>>> import numpy as np
>>> from numpy import linalg as LA
>>> np.set_printoptions(suppress=True, linewidth=100)
>>> def tidy(a):
...     return np.round(a, 2) + 0
... 
>>> K = np.load("dump.npy")
>>> K
array([[2, 0, 2, 0],
       [0, 0, 0, 0],
       [2, 0, 2, 0],
       [0, 0, 0, 0]])
>>> vals, vecs = LA.eigh(K)
>>> tidy(vecs.T @ K @ vecs)
array([[0., 0., 0., 0.],
       [0., 0., 0., 0.],
       [0., 0., 0., 0.],
       [0., 0., 0., 4.]])
>>> np.abs(vecs[:, -1]).round(6).argmax()
np.int64(0)
>>> P = np.triu(np.array([[1, 2, 2, 2], [1, 0, 3, 2], [-3, 3, -3, 3], [1, 3, -3, 2]]), 1) + np.eye(4)
>>> B = P @ K @ LA.inv(P)
>>> P @ K - K @ P
array([[  4.,  -4.,   0., -10.],
       [  6.,   0.,   6.,   0.],
       [  0.,  -4.,  -4., -10.],
       [  0.,   0.,   0.,   0.]])
>>> B
array([[  6., -12.,  30., -78.],
       [  6., -12.,  30., -78.],
       [  2.,  -4.,  10., -26.],
       [  0.,   0.,   0.,   0.]])
>>> tidy(LA.det(B))
np.float64(0.0)
>>> tidy(np.poly(B))
array([ 1., -4.,  0.,  0.,  0.])
>>> tidy(np.sort(LA.eigvals(K).real))
array([0., 0., 0., 4.])
>>> np.flatnonzero(LA.matrix_power((K != 0) + (K.T != 0) + np.eye(4), 4)[0])
array([0, 2])
>>> (LA.matrix_power((K != 0) + (K.T != 0) + np.eye(4), 4) > 0).astype(int)
array([[1, 0, 1, 0],
       [0, 1, 0, 0],
       [1, 0, 1, 0],
       [0, 0, 0, 1]])
>>> LA.cond(K) > 100
np.True_
>>> B = np.array([[5]])
>>> Z = np.array([[-2, -2], [2, -2]])
>>> m1 = np.block([[B, np.array([[-3, -3]])], [np.zeros((2, 1)), Z]])
>>> m1
array([[ 5., -3., -3.],
       [ 0., -2., -2.],
       [ 0.,  2., -2.]])
>>> (m1 + m1.T) / 2
array([[ 5. , -1.5, -1.5],
       [-1.5, -2. ,  0. ],
       [-1.5,  0. , -2. ]])
>>> m1 @ m1
array([[ 25., -15.,  -3.],
       [  0.,   0.,   8.],
       [  0.,  -8.,   0.]])
>>> P = np.triu(np.array([[-3, -1, -1], [1, 0, 0], [3, -1, 2]]), 1) + np.eye(3)
>>> B = P @ m1 @ LA.inv(P)
>>> tidy(np.poly(B))
array([  1.,  -1., -12., -40.])
>>> P @ m1 - m1 @ P
array([[0., 5., 9.],
       [0., 0., 0.],
       [0., 0., 0.]])
>>> tidy(LA.det(B))
np.float64(40.0)
>>> J = np.load("data.npy")
>>> J
array([[ 10.84,   2.79,   8.02],
       [ 10.93,   2.76,   8.13],
       [ -2.58,  -0.57,  -2.  ],
       [ -0.4 ,  -0.1 ,  -0.38],
       [-17.05,  -4.3 , -12.8 ],
       [  8.74,   2.28,   6.44],
       [  1.54,   0.54,   1.29],
       [ 20.52,   5.23,  15.64],
       [ -2.76,  -0.63,  -2.15],
       [ 12.56,   3.19,   9.44],
       [ 17.34,   4.32,  13.07],
       [  0.97,   0.18,   0.76],
       [ -8.64,  -2.29,  -6.35],
       [ -8.41,  -2.06,  -6.22],
       [ -0.44,  -0.27,  -0.31],
       [-10.62,  -2.76,  -7.92],
       [ 15.61,   3.93,  11.79],
       [  4.95,   1.1 ,   3.8 ],
       [-10.69,  -2.58,  -8.33],
       [  0.43,   0.05,   0.29],
       [ -0.96,  -0.12,  -0.69],
       [-16.08,  -3.93, -12.1 ],
       [  9.85,   2.51,   7.61],
       [ 12.43,   3.18,   9.32],
       [  4.35,   1.12,   3.26],
       [ -6.52,  -1.88,  -4.9 ],
       [ -5.4 ,  -1.33,  -4.29]])
>>> U, sigma, vt = LA.svd(J)
>>> np.argmax(sigma[:-1] / (sigma[1:] + 1e-6)) + 1
np.int64(1)
>>> B = U[:, :1] @ np.diag(sigma[:1]) @ vt[:1]
>>> LA.matrix_rank(B)
np.int64(1)
>>> rng = np.random.default_rng(61175)
>>> lab = rng.permutation(4)
>>> lab
array([0, 2, 1, 3])
>>> B = K[lab][:, lab]
>>> tidy(LA.det(B)), tidy(LA.det(K[lab]))
(np.float64(0.0), np.float64(0.0))
>>> np.allclose(B, K)
False
>>> np.diag(B)
array([2, 2, 0, 0])
>>> Z = J[[14, 20]].astype(float)
>>> for _ in range(7):
...     lab = LA.norm(J[:, None] - Z, axis=-1).argmin(axis=1)
...     Z = np.array([J[lab == j].mean(axis=0) for j in range(2)])
... 
>>> lab
array([0, 0, 1, 1, 1, 0, 1, 0, 1, 0, 0, 1, 1, 1, 1, 1, 0, 0, 1, 1, 1, 1, 0, 0, 0, 1, 1])
>>> tidy(Z[1] - Z[0])
array([-17.12,  -4.32, -12.91])
>>> np.abs(Z[1] - Z[0]).argmax()
np.int64(0)
>>> np.bincount(lab)
array([11, 16])
>>> X = np.loadtxt("layer7.csv", delimiter=",")
>>> X
array([[ 13.4 ,  -8.1 ,  -1.19,  12.39],
       [-17.64,  -4.04,  -8.47,  -0.88],
       [ -7.76,  -9.36, -12.7 ,   9.53],
       [ 15.85,  10.78,   2.58,  -5.09],
       [ 14.54,  -4.61,  -1.68,  12.83],
       [  0.28,   4.88,  -2.92,  19.17],
       [-11.37, -15.67,   4.93,  -0.82],
       [ 10.53,  -1.71,  16.86,  -1.37],
       [  1.91,  19.47,   3.9 ,   1.43],
       [  7.42, -12.1 ,   9.88, -10.05],
       [-18.7 ,  -3.3 ,  -4.33,   4.53],
       [  9.25,   8.86,  13.18,  -7.89],
       [  0.43,  -7.7 ,  17.37,  -6.22],
       [-12.57,  -5.25,  14.31,  -3.08],
       [ 12.95,  13.38,   5.26,   5.06],
       [ 17.54,   6.47,  -4.31,   5.63],
       [ -6.56,  17.53,   6.5 ,   2.73],
       [  6.82,  -9.45,   2.95, -15.99],
       [ 16.99,   7.5 ,   1.59,  -7.25],
       [ -3.73, -11.02,  16.26,  -0.68],
       [  2.03,  -8.27,   5.47, -17.25],
       [ 14.84,  10.97,  -5.38,  -5.53],
       [ -7.62,  -0.12,  16.71,  -7.91],
       [  8.83,   4.62,   5.73, -16.37],
       [-14.16,  -8.19,   7.71,   8.55]])
>>> C2 = np.cov(X, rowvar=False)
>>> tidy(C2)
array([[134.16,  43.48,  -3.07, -13.88],
       [ 43.48,  98.02,  -8.57,   5.27],
       [ -3.07,  -8.57,  70.06, -32.57],
       [-13.88,   5.27, -32.57,  88.37]])
>>> C2.shape
(4, 4)
>>> np.argwhere(np.triu(np.abs(np.corrcoef(X.T)) > 0.8, 1))
array([], shape=(0, 2), dtype=int64)
>>> tidy(np.polyfit(X[:, 0], X[:, 3], 1))
array([-0.1 , -0.76])
>>> Xc = X - X.mean(axis=0)
>>> vecs = LA.svd(Xc)[2][:2]
>>> B = Xc - Xc @ vecs.T @ vecs
>>> tidy((Xc @ vecs.T).std(axis=0))
array([12.56, 10.57])
>>> LA.norm(B, axis=1).round(6).argmax()
np.int64(16)
>>> tidy(B.std(axis=0))
array([4.27, 6.37, 5.42, 4.14])
>>> tidy(np.cov(Xc @ vecs.T, rowvar=False))
array([[164.32,   0.  ],
       [  0.  , 116.43]])
>>> tidy(np.diag(vecs.T @ vecs))
array([0.7 , 0.36, 0.34, 0.6 ])
>>> tidy(LA.norm(X, 2))
np.float64(63.55)
>>> tidy(X[21] @ X[5])
np.float64(-32.61)
>>> tidy(LA.norm(X, axis=0))
array([57.74, 48.51, 46.55, 46.31])
>>> tidy(LA.norm(X[21] - X[5]))
np.float64(29.41)
>>> tidy(LA.norm(X, 1)), tidy(LA.norm(X, np.inf))
(np.float64(253.72), np.float64(39.45))
>>> x = np.array([1, 1, 1, -2])
>>> y = X @ x
>>> tidy(LA.solve(X.T @ X, X.T @ y))
array([ 1.,  1.,  1., -2.])
>>> tidy(LA.pinv(X) @ X)
array([[1., 0., 0., 0.],
       [0., 1., 0., 0.],
       [0., 0., 1., 0.],
       [0., 0., 0., 1.]])
>>> y = y + 0.02 * rng.normal(size=25)
>>> tidy(y)
array([-20.69, -28.41, -48.89,  39.39, -17.42, -36.09, -20.46,  28.41,  22.4 ,  25.27, -35.41,
        47.05,  22.53,   2.64,  21.48,   8.43,  12.  ,  32.31,  40.61,   2.83,  33.77,  31.46,
        24.8 ,  51.96, -31.75])
>>> c, *_ = LA.lstsq(X, y)
>>> c.round()
array([ 1.,  1.,  1., -2.])
>>> P = X @ LA.solve(X.T @ X, X.T)
>>> LA.matrix_rank(np.eye(25) - P)
np.int64(21)
>>> np.trace(P)
np.float64(4.0)
>>> tidy(P @ X[:, 1])
array([ -8.1 ,  -4.04,  -9.36,  10.78,  -4.61,   4.88, -15.67,  -1.71,  19.47, -12.1 ,  -3.3 ,
         8.86,  -7.7 ,  -5.25,  13.38,   6.47,  17.53,  -9.45,   7.5 , -11.02,  -8.27,  10.97,
        -0.12,   4.62,  -8.19])
>>> tidy(np.diag(P))
array([0.25, 0.14, 0.14, 0.1 , 0.23, 0.19, 0.12, 0.19, 0.2 , 0.16, 0.11, 0.13, 0.16, 0.15, 0.14,
       0.12, 0.25, 0.18, 0.1 , 0.18, 0.17, 0.12, 0.17, 0.14, 0.16])
>>> M = np.load("block17.npy")
>>> M
array([[0., 1., 0., 0.],
       [0., 0., 0., 0.],
       [0., 0., 0., 1.],
       [0., 0., 4., 4.]])
>>> B = np.array([[5, 1, 9], [9, 8, 2]])
>>> Z = np.kron(B, M)
>>> tidy(LA.norm(Z, 2)), tidy(LA.norm(B, 2) * LA.norm(M, 2))
(np.float64(81.04), np.float64(81.04))
>>> Z
array([[ 0.,  5.,  0.,  0.,  0.,  1.,  0.,  0.,  0.,  9.,  0.,  0.],
       [ 0.,  0.,  0.,  0.,  0.,  0.,  0.,  0.,  0.,  0.,  0.,  0.],
       [ 0.,  0.,  0.,  5.,  0.,  0.,  0.,  1.,  0.,  0.,  0.,  9.],
       [ 0.,  0., 20., 20.,  0.,  0.,  4.,  4.,  0.,  0., 36., 36.],
       [ 0.,  9.,  0.,  0.,  0.,  8.,  0.,  0.,  0.,  2.,  0.,  0.],
       [ 0.,  0.,  0.,  0.,  0.,  0.,  0.,  0.,  0.,  0.,  0.,  0.],
       [ 0.,  0.,  0.,  9.,  0.,  0.,  0.,  8.,  0.,  0.,  0.,  2.],
       [ 0.,  0., 36., 36.,  0.,  0., 32., 32.,  0.,  0.,  8.,  8.]])
>>> np.argsort(-LA.norm(Z, axis=0).round(6), kind="stable")[:3]
array([ 3,  2, 11])
>>> LA.matrix_rank(Z, rtol=0.1)
np.int64(4)
